$ python3 -q
>>> import numpy as np
>>> from numpy import linalg as LA
>>> np.set_printoptions(precision=1, suppress=True, linewidth=100)
>>> feats = np.load("w.npy")
>>> feats
array([[ 0., -1.,  0.,  0.],
       [-1.,  0., -1.,  0.],
       [ 0., -1.,  0., -1.],
       [ 0.,  0., -1.,  3.]])
>>> M2 = LA.inv(feats)
>>> feats @ M2
array([[1., 0., 0., 0.],
       [0., 1., 0., 0.],
       [0., 0., 1., 0.],
       [0., 0., 0., 1.]])
>>> np.round(LA.slogdet(feats)[0], 1)
np.float64(1.0)
>>> LA.det(feats) * M2
array([[-3., -1.,  3.,  1.],
       [-1., -0., -0., -0.],
       [ 3., -0., -3., -1.],
       [ 1., -0., -1., -0.]])
>>> round(float(LA.cond(feats)), 1)
21.3
>>> (np.abs(M2) > 1e-9).astype(int)
array([[1, 1, 1, 1],
       [1, 0, 0, 0],
       [1, 0, 1, 1],
       [1, 0, 1, 0]])
>>> round(LA.det(feats) * LA.det(M2), 1)
np.float64(1.0)
>>> print(M2)
[[-3. -1.  3.  1.]
 [-1. -0. -0. -0.]
 [ 3. -0. -3. -1.]
 [ 1. -0. -1. -0.]]
>>> m1 = np.load("layer19.npy")
>>> print(m1)
[[ 12.   9.  -6.  -9.  15.   0. -12. -12.]
 [  9.  12.  -6.  -9.  15.   0. -12. -12.]
 [ -6.  -6.   7.   6. -10.   0.   8.   8.]
 [ -9.  -9.   6.  12. -15.   0.  12.  12.]
 [ 15.  15. -10. -15.  28.   0. -20. -20.]
 [  0.   0.   0.   0.   0.   3.   0.   0.]
 [-12. -12.   8.  12. -20.   0.  19.  16.]
 [-12. -12.   8.  12. -20.   0.  16.  19.]]
>>> print(np.round(LA.det(m1), 1))
199017.0
>>> (m1 + m1.T) / 2
array([[ 12.,   9.,  -6.,  -9.,  15.,   0., -12., -12.],
       [  9.,  12.,  -6.,  -9.,  15.,   0., -12., -12.],
       [ -6.,  -6.,   7.,   6., -10.,   0.,   8.,   8.],
       [ -9.,  -9.,   6.,  12., -15.,   0.,  12.,  12.],
       [ 15.,  15., -10., -15.,  28.,   0., -20., -20.],
       [  0.,   0.,   0.,   0.,   0.,   3.,   0.,   0.],
       [-12., -12.,   8.,  12., -20.,   0.,  19.,  16.],
       [-12., -12.,   8.,  12., -20.,   0.,  16.,  19.]])
>>> print(round(float(np.abs(LA.eigvals(m1)).max()), 1))
91.0
>>> np.allclose(m1, m1.T)
True
>>> np.trace(m1)
np.float64(112.0)
>>> print(np.sort(np.abs(LA.eigvals(m1))))
[ 3.  3.  3.  3.  3.  3.  3. 91.]
>>> np.allclose(m1 @ m1.T, m1.T @ m1)
True
>>> rng = np.random.default_rng(80)
>>> M2 = m1 + rng.integers(-2, 3, (8, 1)) @ rng.integers(-2, 3, (1, 8))
>>> M2
array([[ 10.,   9.,  -8., -11.,  11.,   2.,  -8., -10.],
       [  8.,  12.,  -7., -10.,  13.,   1., -10., -11.],
       [ -4.,  -6.,   9.,   8.,  -6.,  -2.,   4.,   6.],
       [ -7.,  -9.,   8.,  14., -11.,  -2.,   8.,  10.],
       [ 14.,  15., -11., -16.,  26.,   1., -18., -19.],
       [  2.,   0.,   2.,   2.,   4.,   1.,  -4.,  -2.],
       [-12., -12.,   8.,  12., -20.,   0.,  19.,  16.],
       [-12., -12.,   8.,  12., -20.,   0.,  16.,  19.]])
>>> print(np.round(LA.svd(M2 - m1, compute_uv=False), 1) + 0)
[15.3  0.   0.   0.   0.   0.   0.   0. ]
>>> LA.matrix_rank(M2 - m1, tol=1e-8)
np.int64(1)
>>> print(np.abs(M2 - m1).sum(axis=1))
[18.  9. 18. 18.  9. 18.  0.  0.]
>>> Q, evecs = LA.qr(M2[:, :3])[0], LA.qr(M2[:, 3:])[0]
>>> sigma = LA.svd(Q.T @ evecs, compute_uv=False)
>>> (sigma > 0.9).sum()
np.int64(1)
>>> round(float(LA.norm(Q @ Q.T - evecs @ evecs.T, 2)), 1)
1.0
>>> np.degrees(np.arccos(sigma.clip(0, 1)))
array([ 4.3, 34.8, 71.6])
>>> x = np.array([8, 4, 6, 3, 3, 5, 7, 4])
>>> rhs = m1 @ x
>>> rhs
array([-18., -30.,  46.,  51., -61.,  15.,  77.,  68.])
>>> LA.solve(m1, -3 * rhs)
array([-24., -12., -18.,  -9.,  -9., -15., -21., -12.])
>>> np.round(LA.solve(m1, m1[:, 7]), 1) + 0
array([0., 0., 0., 0., 0., 0., 0., 1.])
